$ python3 -q
>>> import numpy as np
>>> np.set_printoptions(precision=3, suppress=True, linewidth=160)
>>> A = np.loadtxt("m.csv", delimiter=",")
>>> print(A)
[[3. 2. 0.]
 [0. 1. 0.]
 [0. 0. 3.]]
>>> rng = np.random.default_rng(92194)
>>> labels = rng.permutation(3)
>>> Y = A[:, labels] * rng.choice([-1, 1], 3)
>>> print(Y)
[[ 2. -3.  0.]
 [ 1. -0.  0.]
 [ 0. -0.  3.]]
>>> left, _, Vt = np.linalg.svd(A.T @ Y)
>>> print(labels)
[1 0 2]
>>> print(np.round(left @ Vt, 3) + 0)
[[ 0. -1.  0.]
 [ 1.  0.  0.]
 [ 0.  0.  1.]]
>>> print(np.round(np.linalg.lstsq(A, Y)[0], 3) + 0)
[[ 0. -1.  0.]
 [ 1.  0.  0.]
 [ 0.  0.  1.]]
>>> Y = np.array([[2, 2, 3], [-1, 3, -1]])
>>> W2 = np.kron(Y, A)
>>> print(W2)
[[ 6.  4.  0.  6.  4.  0.  9.  6.  0.]
 [ 0.  2.  0.  0.  2.  0.  0.  3.  0.]
 [ 0.  0.  6.  0.  0.  6.  0.  0.  9.]
 [-3. -2. -0.  9.  6.  0. -3. -2. -0.]
 [-0. -1. -0.  0.  3.  0. -0. -1. -0.]
 [-0. -0. -3.  0.  0.  9. -0. -0. -3.]]
>>> vec = np.array([7, 2, 9, 5, 5, 7, 1, 2, 1])
>>> print((W2 * vec).sum(axis=1))
[121.  20. 105.  43.  11.  33.]
>>> print(W2 @ vec)
[121.  20. 105.  43.  11.  33.]
>>> print(W2 @ np.ones(9))
[35.  7. 21.  5.  1.  3.]
>>> print(W2 @ (2 * vec))
[242.  40. 210.  86.  22.  66.]
>>> Y = A / np.sqrt((A ** 2).mean(axis=1, keepdims=True))
>>> print(np.linalg.matrix_rank(A - A.mean(axis=1, keepdims=True)))
2
>>> print(np.linalg.matrix_rank(Y) == np.linalg.matrix_rank(A))
True
>>> print(np.linalg.norm(Y, axis=1))
[1.732 1.732 1.732]
>>> Y = np.array([[1, 1], [1, -1]])
>>> K = np.kron(Y, np.kron(Y, Y))[rng.permutation(8)][:2]
>>> print(K)
[[ 1  1  1  1  1  1  1  1]
 [ 1 -1  1 -1 -1  1 -1  1]]
>>> def softmax(z):
...     e = np.exp(z - z.max(axis=-1, keepdims=True))
...     return e / e.sum(axis=-1, keepdims=True)
... 
>>> print(softmax(K[0]))
[0.125 0.125 0.125 0.125 0.125 0.125 0.125 0.125]
>>> scores = K @ K.T / np.sqrt(8)
>>> print(softmax(scores + np.triu(np.full(scores.shape, -np.inf), 1)))
[[1.    0.   ]
 [0.056 0.944]]
>>> print(softmax(scores).round(6).argmax(axis=1))
[0 1]
